In [1]: import numpy as np

In [2]: np.set_printoptions(precision=2, suppress=True, linewidth=140, legacy="1.25")

In [3]: rnd = lambda a: np.round(a, 2) + 0

In [4]: B = np.array([[0]])

In [5]: Z = np.array([[-2, 2, -3, -1, -2, 2, 0, 0],
   ...:     [0, -3, 3, -1, -3, -2, -3, -3],
   ...:     [3, -3, 2, -1, -3, 3, -3, -2],
   ...:     [2, 1, 1, 0, 3, 1, 2, -1],
   ...:     [-2, 3, 0, -1, 1, 0, -3, 2],
   ...:     [0, -1, -2, -1, -3, 3, -1, -3],
   ...:     [-2, -2, -1, 3, 3, 1, 3, -2],
   ...:     [3, -1, -1, -2, -3, 1, 2, -2]])

In [6]: J = np.block([[B, np.zeros((1, 8))], [np.zeros((8, 1)), Z]])

In [7]: print(J)
[[ 0.  0.  0.  0.  0.  0.  0.  0.  0.]
 [ 0. -2.  2. -3. -1. -2.  2.  0.  0.]
 [ 0.  0. -3.  3. -1. -3. -2. -3. -3.]
 [ 0.  3. -3.  2. -1. -3.  3. -3. -2.]
 [ 0.  2.  1.  1.  0.  3.  1.  2. -1.]
 [ 0. -2.  3.  0. -1.  1.  0. -3.  2.]
 [ 0.  0. -1. -2. -1. -3.  3. -1. -3.]
 [ 0. -2. -2. -1.  3.  3.  1.  3. -2.]
 [ 0.  3. -1. -1. -2. -3.  1.  2. -2.]]

In [8]: Uu, sigma, Vt = np.linalg.svd(J)

In [9]: print(rnd(sigma))
[11.03  7.8   7.24  5.32  4.15  2.47  0.59  0.34  0.  ]

In [10]: B = Uu[:, :8] @ np.diag(sigma[:8]) @ Vt[:8]

In [11]: print(rnd(np.linalg.norm(J - B, 2)), sigma[8])
0.0 0.0

In [12]: print(rnd(B))
[[ 0.  0.  0.  0.  0.  0.  0.  0.  0.]
 [ 0. -2.  2. -3. -1. -2.  2.  0.  0.]
 [ 0.  0. -3.  3. -1. -3. -2. -3. -3.]
 [ 0.  3. -3.  2. -1. -3.  3. -3. -2.]
 [ 0.  2.  1.  1.  0.  3.  1.  2. -1.]
 [ 0. -2.  3.  0. -1.  1.  0. -3.  2.]
 [ 0.  0. -1. -2. -1. -3.  3. -1. -3.]
 [ 0. -2. -2. -1.  3.  3.  1.  3. -2.]
 [ 0.  3. -1. -1. -2. -3.  1.  2. -2.]]

In [13]: print(np.linalg.matrix_rank(J, rtol=0.05))
7

In [14]: th = np.radians(60)

In [15]: R = np.eye(9)

In [16]: R[2, 2] = R[6, 6] = np.cos(th)

In [17]: R[2, 6], R[6, 2] = -np.sin(th), np.sin(th)

In [18]: print(rnd(R))
[[ 1.    0.    0.    0.    0.    0.    0.    0.    0.  ]
 [ 0.    1.    0.    0.    0.    0.    0.    0.    0.  ]
 [ 0.    0.    0.5   0.    0.    0.   -0.87  0.    0.  ]
 [ 0.    0.    0.    1.    0.    0.    0.    0.    0.  ]
 [ 0.    0.    0.    0.    1.    0.    0.    0.    0.  ]
 [ 0.    0.    0.    0.    0.    1.    0.    0.    0.  ]
 [ 0.    0.    0.87  0.    0.    0.    0.5   0.    0.  ]
 [ 0.    0.    0.    0.    0.    0.    0.    1.    0.  ]
 [ 0.    0.    0.    0.    0.    0.    0.    0.    1.  ]]

In [19]: B = J @ R.T

In [20]: print(rnd(np.abs(B - J).max(axis=0)))
[0.   0.   3.23 0.   0.   0.   4.1  0.   0.  ]

In [21]: print(np.allclose(np.linalg.norm(J, axis=1), np.linalg.norm(B, axis=1)))
True

In [22]: vec = np.array([2, 0, -2, 2, -1, -1, 0, 0, -2])

In [23]: y = R @ vec

In [24]: print(rnd(y))
[ 2.    0.   -1.    2.   -1.   -1.   -1.73  0.   -2.  ]

In [25]: print(rnd(np.linalg.solve(R, y)))
[ 2.  0. -2.  2. -1. -1.  0.  0. -2.]

In [26]: print(rnd(np.linalg.solve(R, y + R[:, 1])))
[ 2.  1. -2.  2. -1. -1.  0.  0. -2.]

In [27]: print(rnd(np.linalg.solve(R, 3 * y)))
[ 6.  0. -6.  6. -3. -3.  0.  0. -6.]

In [28]: print(rnd(np.linalg.solve(R.T, R[2])))
[0. 0. 1. 0. 0. 0. 0. 0. 0.]
